$ ipython --no-banner

In [1]: import numpy as np

In [2]: np.set_printoptions(precision=1, suppress=True, linewidth=160)

In [3]: rng = np.random.default_rng(50458)

In [4]: theta = np.sort(rng.uniform(-2, 2, 43))

In [5]: mat = np.c_[theta, theta ** 2, theta ** 3] @ np.array([[4, -8, -2, -9, -9, 3, 7, 9, -5, 5, -5],
   ...:     [-8, -2, -4, 7, -2, 5, -5, -4, -1, 1, 7],
   ...:     [4, 0, -6, -2, 2, 0, 3, -4, 0, -6, 0]])

In [6]: mat.round(1) + 0
Out[6]: 
array([[-63. ,   8. ,  29.9,  55.4,  -3.6,  12.2, -51.2,  -4.3,   5.9,  34.5,  34.4],
       [-51.3,   7.9,  22.4,  46.7,  -0.7,   9.7, -42.4,  -6.9,   5.7,  25.2,  29.5],
       [-39.7,   7.6,  15.5,  37.7,   1.8,   7.2, -33.5,  -8.7,   5.3,  16.5,  24.3],
       [-31.3,   7.2,  10.9,  31. ,   3.4,   5.4, -27.1,  -9.5,   5. ,  10.8,  20.2],
       [-20.4,   6.5,   5.8,  21.9,   4.7,   3. , -18.6,  -9.5,   4.4,   4.2,  14.5],
       [-19.8,   6.4,   5.5,  21.3,   4.8,   2.8, -18. ,  -9.4,   4.3,   3.9,  14.2],
       [-12.6,   5.5,   2.8,  14.8,   5. ,   1.3, -12.2,  -8.3,   3.6,   0.5,   9.9],
       [-11.4,   5.3,   2.4,  13.7,   5. ,   1. , -11.2,  -8. ,   3.5,   0.1,   9.1],
       [ -9.5,   4.9,   1.9,  11.9,   4.8,   0.6,  -9.6,  -7.4,   3.2,  -0.6,   7.9],
       [ -7.5,   4.5,   1.4,   9.8,   4.5,   0.2,  -7.9,  -6.7,   2.9,  -1.1,   6.5],
       [ -7.4,   4.4,   1.3,   9.7,   4.5,   0.2,  -7.7,  -6.6,   2.9,  -1.1,   6.4],
       [ -5.1,   3.7,   0.9,   7.2,   4. ,  -0.2,  -5.7,  -5.4,   2.4,  -1.5,   4.7],
       [ -4.9,   3.7,   0.8,   7. ,   3.9,  -0.2,  -5.5,  -5.3,   2.4,  -1.5,   4.6],
       [ -4.5,   3.5,   0.7,   6.5,   3.7,  -0.3,  -5.1,  -5. ,   2.2,  -1.5,   4.2],
       [ -3.6,   3.1,   0.6,   5.4,   3.4,  -0.4,  -4.2,  -4.3,   2. ,  -1.5,   3.5],
       [ -3.1,   2.9,   0.5,   4.8,   3.1,  -0.4,  -3.8,  -4. ,   1.8,  -1.5,   3.1],
       [ -1.2,   1.6,   0.3,   2.2,   1.8,  -0.4,  -1.7,  -2. ,   1. ,  -0.9,   1.3],
       [ -1. ,   1.3,   0.3,   1.8,   1.5,  -0.4,  -1.4,  -1.7,   0.8,  -0.8,   1.1],
       [ -0.8,   1.1,   0.2,   1.5,   1.3,  -0.3,  -1.1,  -1.4,   0.7,  -0.7,   0.9],
       [ -0.2,   0.3,   0.1,   0.3,   0.3,  -0.1,  -0.3,  -0.3,   0.2,  -0.2,   0.2],
       [  0.4,  -0.9,  -0.3,  -0.9,  -1. ,   0.4,   0.7,   1. ,  -0.6,   0.6,  -0.5],
       [  0.6,  -2.1,  -0.8,  -1.8,  -2.3,   1. ,   1.4,   1.9,  -1.3,   1.2,  -0.8],
       [  0.6,  -3.4,  -1.7,  -2.6,  -3.7,   1.9,   2.1,   2.7,  -2.1,   1.7,  -0.9],
       [  0.5,  -4.2,  -2.5,  -2.9,  -4.5,   2.5,   2.5,   2.9,  -2.6,   1.9,  -0.8],
       [  0.5,  -4.2,  -2.5,  -2.9,  -4.5,   2.6,   2.5,   2.9,  -2.6,   2. ,  -0.8],
       [  0.2,  -7.2,  -6.3,  -3.7,  -7.1,   5.1,   3.7,   2.8,  -4.3,   1.8,   0.2],
       [  0.1,  -7.7,  -7.2,  -3.7,  -7.5,   5.6,   3.9,   2.6,  -4.6,   1.6,   0.5],
       [  0.1,  -8.2,  -8.2,  -3.8,  -7.8,   6.1,   4.2,   2.3,  -4.9,   1.3,   0.8],
       [  0. ,  -9.1, -10.1,  -3.9,  -8.5,   7.1,   4.6,   1.7,  -5.5,   0.7,   1.4],
       [  0. ,  -9.4, -10.7,  -4. ,  -8.7,   7.4,   4.7,   1.5,  -5.7,   0.5,   1.6],
       [  0. ,  -9.9, -11.7,  -4. ,  -8.9,   7.9,   4.9,   1.1,  -5.9,   0.1,   1.9],
       [  0. , -10. , -12.1,  -4. ,  -9. ,   8. ,   5. ,   1. ,  -6. ,   0. ,   2. ],
       [  0. , -10.1, -12.1,  -4. ,  -9. ,   8.1,   5. ,   0.9,  -6. ,  -0.1,   2. ],
       [  0. , -10.3, -12.8,  -4. ,  -9.2,   8.4,   5.2,   0.7,  -6.2,  -0.3,   2.3],
       [  0. , -10.7, -13.6,  -4.1,  -9.4,   8.7,   5.3,   0.3,  -6.4,  -0.7,   2.5],
       [  0. , -11.2, -14.9,  -4.1,  -9.6,   9.3,   5.6,  -0.2,  -6.7,  -1.2,   2.9],
       [  0.2, -12.5, -18.5,  -4.2, -10.2,  10.8,   6.4,  -1.8,  -7.4,  -2.9,   4.1],
       [  0.5, -14. , -23.3,  -4.3, -10.8,  12.6,   7.4,  -4.2,  -8.3,  -5.4,   5.6],
       [  2. , -17.5, -36.2,  -4.6, -11.3,  17. ,  10.3, -11.2, -10.3, -12.9,   9.4],
       [  2.7, -18.5, -40.5,  -4.8, -11.3,  18.4,  11.3, -13.6, -10.9, -15.6,  10.6],
       [  4.6, -20.9, -51.7,  -5.2, -11. ,  21.7,  13.9, -20.2, -12.3, -22.9,  13.7],
       [  4.9, -21.2, -53.2,  -5.3, -10.9,  22.1,  14.3, -21.1, -12.4, -23.8,  14.1],
       [  6.3, -22.6, -60.2,  -5.6, -10.6,  24. ,  16. , -25.2, -13.2, -28.6,  16. ]])

In [7]: W2 = mat[[28, 17]].astype(float)

In [8]: for _ in range(5):
   ...:     labels = np.linalg.norm(mat[:, None] - W2, axis=-1).argmin(axis=1)
   ...:     W2 = np.array([mat[labels == j].mean(axis=0) for j in range(2)])
   ...: 

In [9]: labels
Out[9]: array([1, 1, 1, 1, 1, 1, 1, 1, 1, 1, 1, 1, 1, 1, 1, 1, 1, 0, 0, 0, 0, 0, 0, 0, 0, 0, 0, 0, 0, 0, 0, 0, 0, 0, 0, 0, 0, 0, 0, 0, 0, 0, 0])

In [10]: W2
Out[10]: 
array([[  0.9,  -9.3, -15.8,  -3.3,  -7.1,   8.3,   5.3,  -2.9,  -5.6,  -3.9,   3.5],
       [-17.4,   5.1,   6.1,  18.1,   3.2,   2.5, -15.6,  -6.5,   3.4,   5. ,  11.7]])

In [11]: W2[1] - W2[0]
Out[11]: array([-18.3,  14.4,  21.9,  21.3,  10.2,  -5.8, -20.9,  -3.7,   9. ,   8.9,   8.2])
